$ python3 -q
>>> import numpy as np
>>> from numpy import linalg as LA
>>> np.set_printoptions(precision=1, suppress=True, linewidth=120)
>>> u = np.array([2, -2, 3, -2, -1, 3, -1, 2])
>>> v = np.array([4, 3, -8, -8, -5, 4, -9])
>>> arr = np.outer(u, v)
>>> arr
array([[  8,   6, -16, -16, -10,   8, -18],
       [ -8,  -6,  16,  16,  10,  -8,  18],
       [ 12,   9, -24, -24, -15,  12, -27],
       [ -8,  -6,  16,  16,  10,  -8,  18],
       [ -4,  -3,   8,   8,   5,  -4,   9],
       [ 12,   9, -24, -24, -15,  12, -27],
       [ -4,  -3,   8,   8,   5,  -4,   9],
       [  8,   6, -16, -16, -10,   8, -18]])
>>> ang = np.radians(15)
>>> r_ = np.eye(7)
>>> r_[3, 3] = r_[0, 0] = np.cos(ang)
>>> r_[3, 0], r_[0, 3] = -np.sin(ang), np.sin(ang)
>>> r_
array([[ 1. ,  0. ,  0. ,  0.3,  0. ,  0. ,  0. ],
       [ 0. ,  1. ,  0. ,  0. ,  0. ,  0. ,  0. ],
       [ 0. ,  0. ,  1. ,  0. ,  0. ,  0. ,  0. ],
       [-0.3,  0. ,  0. ,  1. ,  0. ,  0. ,  0. ],
       [ 0. ,  0. ,  0. ,  0. ,  1. ,  0. ,  0. ],
       [ 0. ,  0. ,  0. ,  0. ,  0. ,  1. ,  0. ],
       [ 0. ,  0. ,  0. ,  0. ,  0. ,  0. ,  1. ]])
>>> A2 = arr @ r_.T
>>> np.round(LA.det(r_), 1), np.round(np.trace(r_), 1)
(np.float64(1.0), np.float64(6.9))
>>> np.round(LA.svd(arr, compute_uv=False), 1) + 0, np.round(LA.svd(A2, compute_uv=False), 1) + 0
(array([99.5,  0. ,  0. ,  0. ,  0. ,  0. ,  0. ]), array([99.5,  0. ,  0. ,  0. ,  0. ,  0. ,  0. ]))
>>> np.abs(A2 - arr).max(axis=0)
array([6.6, 0. , 0. , 2.3, 0. , 0. , 0. ])
>>> np.allclose(arr @ arr.T, A2 @ A2.T)
True
>>> np.abs(np.diag(LA.qr(arr)[1])) > 1e-9
array([ True, False, False, False, False, False, False])
>>> np.unique(arr.round(6), axis=0).shape
(4, 7)
>>> arr @ LA.pinv(arr) @ arr
array([[  8.,   6., -16., -16., -10.,   8., -18.],
       [ -8.,  -6.,  16.,  16.,  10.,  -8.,  18.],
       [ 12.,   9., -24., -24., -15.,  12., -27.],
       [ -8.,  -6.,  16.,  16.,  10.,  -8.,  18.],
       [ -4.,  -3.,   8.,   8.,   5.,  -4.,   9.],
       [ 12.,   9., -24., -24., -15.,  12., -27.],
       [ -4.,  -3.,   8.,   8.,   5.,  -4.,   9.],
       [  8.,   6., -16., -16., -10.,   8., -18.]])
>>> E = np.loadtxt("case7.csv", delimiter=",")
>>> E
array([[-41.,  -1.,  -2.,  -8.,   3.,   8.,  -7.,   7.,  -4.,  -9.],
       [ -2.,  65.,  -8.,   5.,  -9.,  -6.,   2.,   5.,  -7.,  -7.],
       [  3.,   0., -24.,   6.,   2.,  -4.,  -5.,  -4.,  -7.,   6.],
       [ -6.,   7.,  -4.,  40.,   8.,   2.,  -9.,  -9.,   7.,   5.],
       [ -2.,   8.,   5.,   4., -35.,  -4.,  -9.,   6.,  -3.,  -3.],
       [  4.,  -6.,  -4.,  -9.,  -9.,  20.,   1.,  -3.,  -1.,   9.],
       [ -8.,   4.,   0.,   0.,  -3.,   4., -43.,   6.,  -2.,   7.],
       [  2.,  -2.,   5.,   9.,   7.,  -2.,   3.,  34.,  -3.,   5.],
       [ -7.,   9.,  -9.,   5.,   4.,  -6.,   4.,   7.,  43.,   8.],
       [  8.,   9.,  -8.,  -4.,   4.,  -9.,   8.,  -4.,   9., -28.]])
>>> (E - E.T) / 2
array([[ 0. ,  0.5, -2.5, -1. ,  2.5,  2. ,  0.5,  2.5,  1.5, -8.5],
       [-0.5,  0. , -4. , -1. , -8.5,  0. , -1. ,  3.5, -8. , -8. ],
       [ 2.5,  4. ,  0. ,  5. , -1.5,  0. , -2.5, -4.5,  1. ,  7. ],
       [ 1. ,  1. , -5. ,  0. ,  2. ,  5.5, -4.5, -9. ,  1. ,  4.5],
       [-2.5,  8.5,  1.5, -2. ,  0. ,  2.5, -3. , -0.5, -3.5, -3.5],
       [-2. ,  0. ,  0. , -5.5, -2.5,  0. , -1.5, -0.5,  2.5,  9. ],
       [-0.5,  1. ,  2.5,  4.5,  3. ,  1.5,  0. ,  1.5, -3. , -0.5],
       [-2.5, -3.5,  4.5,  9. ,  0.5,  0.5, -1.5,  0. , -5. ,  4.5],
       [-1.5,  8. , -1. , -1. ,  3.5, -2.5,  3. ,  5. ,  0. , -0.5],
       [ 8.5,  8. , -7. , -4.5,  3.5, -9. ,  0.5, -4.5,  0.5,  0. ]])
>>> np.sort(np.abs(LA.eigvals(E)))
array([19.3, 24.3, 31.1, 31.1, 37.1, 37.1, 39.9, 49.7, 52.4, 62.4])
>>> (E + E.T) / 2
array([[-41. ,  -1.5,   0.5,  -7. ,   0.5,   6. ,  -7.5,   4.5,  -5.5,  -0.5],
       [ -1.5,  65. ,  -4. ,   6. ,  -0.5,  -6. ,   3. ,   1.5,   1. ,   1. ],
       [  0.5,  -4. , -24. ,   1. ,   3.5,  -4. ,  -2.5,   0.5,  -8. ,  -1. ],
       [ -7. ,   6. ,   1. ,  40. ,   6. ,  -3.5,  -4.5,   0. ,   6. ,   0.5],
       [  0.5,  -0.5,   3.5,   6. , -35. ,  -6.5,  -6. ,   6.5,   0.5,   0.5],
       [  6. ,  -6. ,  -4. ,  -3.5,  -6.5,  20. ,   2.5,  -2.5,  -3.5,   0. ],
       [ -7.5,   3. ,  -2.5,  -4.5,  -6. ,   2.5, -43. ,   4.5,   1. ,   7.5],
       [  4.5,   1.5,   0.5,   0. ,   6.5,  -2.5,   4.5,  34. ,   2. ,   0.5],
       [ -5.5,   1. ,  -8. ,   6. ,   0.5,  -3.5,   1. ,   2. ,  43. ,   8.5],
       [ -0.5,   1. ,  -1. ,   0.5,   0.5,   0. ,   7.5,   0.5,   8.5, -28. ]])
>>> np.allclose(E, E.T)
False
>>> LA.matrix_power(E, 2)
array([[1777., -263.,  296.,   10., -341., -119.,  582.,  -14., -148.,  593.],
       [-121., 4098., -221.,  549., -225., -345.,   59.,  423., -706., -308.],
       [-122.,   58.,  567.,   21.,  -42.,   20.,  246., -152.,  -29., -462.],
       [  17.,  883., -224., 1607.,  -55.,  -91.,   74., -640.,  648.,  -17.],
       [ 192.,  192., -274.,  193., 1270.,  -19.,  649.,  -87., -102.,  108.],
       [  53., -567.,  -31., -730.,  129.,  437.,  178., -158.,   43., -124.],
       [ 768.,   81.,  -55.,   52.,  200., -231., 2010., -162.,   54., -394.],
       [ -34.,  -39.,   56.,  681.,  116., -125., -188., 1084., -177.,   59.],
       [ -75., 1156., -234.,  563.,   75., -528.,  110.,  560., 1949.,   88.],
       [-749.,  504.,  299.,   -9., -292.,   76., -551.,  307.,   61.,  596.]])
>>> LA.matrix_rank(E)
np.int64(10)
>>> np.abs(E).max()
np.float64(65.0)
>>> LA.svd(E, compute_uv=False)
array([72. , 56.3, 52.9, 44.6, 39.2, 37.1, 29.7, 28.9, 22.4, 15.1])
>>> np.diff(E, axis=0)
array([[ 39.,  66.,  -6.,  13., -12., -14.,   9.,  -2.,  -3.,   2.],
       [  5., -65., -16.,   1.,  11.,   2.,  -7.,  -9.,   0.,  13.],
       [ -9.,   7.,  20.,  34.,   6.,   6.,  -4.,  -5.,  14.,  -1.],
       [  4.,   1.,   9., -36., -43.,  -6.,   0.,  15., -10.,  -8.],
       [  6., -14.,  -9., -13.,  26.,  24.,  10.,  -9.,   2.,  12.],
       [-12.,  10.,   4.,   9.,   6., -16., -44.,   9.,  -1.,  -2.],
       [ 10.,  -6.,   5.,   9.,  10.,  -6.,  46.,  28.,  -1.,  -2.],
       [ -9.,  11., -14.,  -4.,  -3.,  -4.,   1., -27.,  46.,   3.],
       [ 15.,   0.,   1.,  -9.,   0.,  -3.,   4., -11., -34., -36.]])
>>> E.sum(axis=1)
array([-54.,  38., -27.,  41., -33.,   2., -35.,  58.,  58., -15.])
>>> E.shape
(10, 10)
>>> np.round(LA.norm(E), 1)
np.float64(136.0)
>>> vec = np.array([-1, 1, 1, 3, -2, -3, 2, -3, -2, 3])
>>> rhs = E @ vec
>>> rhs
array([-70.,  92.,  33., 117.,  70., -43., -73., -55., -43., -74.])
>>> LA.solve(E, rhs)
array([-1.,  1.,  1.,  3., -2., -3.,  2., -3., -2.,  3.])
>>> mat = np.load("test16.npy")
>>> mat
array([[  1,  -1,   1,  -1],
       [  1,   0,   0,   0],
       [  1,   1,   1,   1],
       [  1,   2,   4,   8],
       [  1,   3,   9,  27],
       [  1,   4,  16,  64],
       [  1,   5,  25, 125],
       [  1,   6,  36, 216]])
>>> # column 3 dominates
>>> A2 = mat / LA.norm(mat, axis=1, keepdims=True)
>>> G = A2 @ A2.T
>>> G[5].round(1) + 0
array([-0.4,  0. ,  0.6,  1. ,  1. ,  1. ,  1. ,  1. ])
>>> np.argwhere(np.triu(np.abs(G) > 0.95, 1))
array([[3, 4],
       [3, 5],
       [4, 5],
       [4, 6],
       [4, 7],
       [5, 6],
       [5, 7],
       [6, 7]])
>>> (G - 2 * np.eye(8)).round(6).argmax(axis=1)
array([1, 0, 3, 4, 5, 6, 7, 6])
